% python3 -q
>>> import numpy as np
>>> import numpy.linalg as la
>>> np.set_printoptions(precision=1, suppress=True, linewidth=160, legacy="1.25")
>>> W0 = np.load("out5.npy")
>>> W0
array([[0, 0],
       [1, 1]])
>>> Uu, sig, VT = la.svd(W0)
>>> V = VT[:(sig > 1e-8).sum()]
>>> rng = np.random.default_rng(5605)
>>> x = W0[1] + 3 * W0[0] + rng.integers(2) * np.eye(2)[0]
>>> x
array([1., 1.])
>>> np.round(la.norm(x - V.T @ V @ x), 1)
0.0
>>> X = np.loadtxt("sample1.csv", delimiter=",")
>>> X
array([[-3.3, -4.2, -1.2],
       [ 0.5,  1.2,  0.4],
       [-1.9, -0.2,  2.4],
       [ 2.9, -5.4,  0.3],
       [ 0.4, -2.7,  2.2],
       [-1.4,  4.1,  0.4],
       [ 1.8,  6.9, -1.3],
       [-3.5, -3. ,  1.4],
       [-0.5,  3.2, -2.3],
       [ 3.9,  7. ,  1.2],
       [ 1.3,  2.7, -1.4],
       [ 3.4,  9.8,  0.6]])
>>> Uu, sig, VT = la.svd(W0, full_matrices=False)
>>> Uu.shape, sig.shape, VT.shape
((2, 2), (2,), (2, 2))
>>> (sig > 1e-8).sum()
1
>>> np.abs(VT[0])
array([0.7, 0.7])
>>> np.round(Uu.T @ W0 @ VT.T, 1) + 0
array([[1.4, 0. ],
       [0. , 0. ]])
>>> np.allclose(Uu * sig @ VT, W0)
True
>>> Uu.T @ Uu
array([[1., 0.],
       [0., 1.]])
>>> W1 = np.array([[2, 0, 1], [0, 2, 2], [-2, -1, -1]])
>>> coef = np.array([4, 4, 9])
>>> H = np.maximum(X @ W1 + coef, 0)
>>> (H > 0).mean(axis=0)
array([0.8, 0.7, 0.8])
>>> C = np.array([[-3, 5, 6], [3, -4, -3], [6, 6, 0]])
>>> W1 @ C
array([[  0,  16,  12],
       [ 18,   4,  -6],
       [ -3, -12,  -9]])
>>> other = np.c_[X[:, :1] @ np.array([[4]]), np.array([3, 3, 1, 2, 1, 2, 3, 2, 3, 0, 0, 0])]
>>> other
array([[-13.2,   3. ],
       [  2. ,   3. ],
       [ -7.6,   1. ],
       [ 11.6,   2. ],
       [  1.6,   1. ],
       [ -5.6,   2. ],
       [  7.2,   3. ],
       [-14. ,   2. ],
       [ -2. ,   3. ],
       [ 15.6,   0. ],
       [  5.2,   0. ],
       [ 13.6,   0. ]])
>>> la.norm(la.qr(X)[0].T @ other, axis=0) ** 2 / ((other ** 2).sum(axis=0) + 1e-12)
array([1. , 0.1])
>>> la.matrix_rank(np.c_[X, other])
4
>>> np.round(la.norm(other - X @ la.lstsq(X, other)[0], axis=0), 1) + 0
array([0. , 6.8])
>>> la.matrix_rank(other)
2
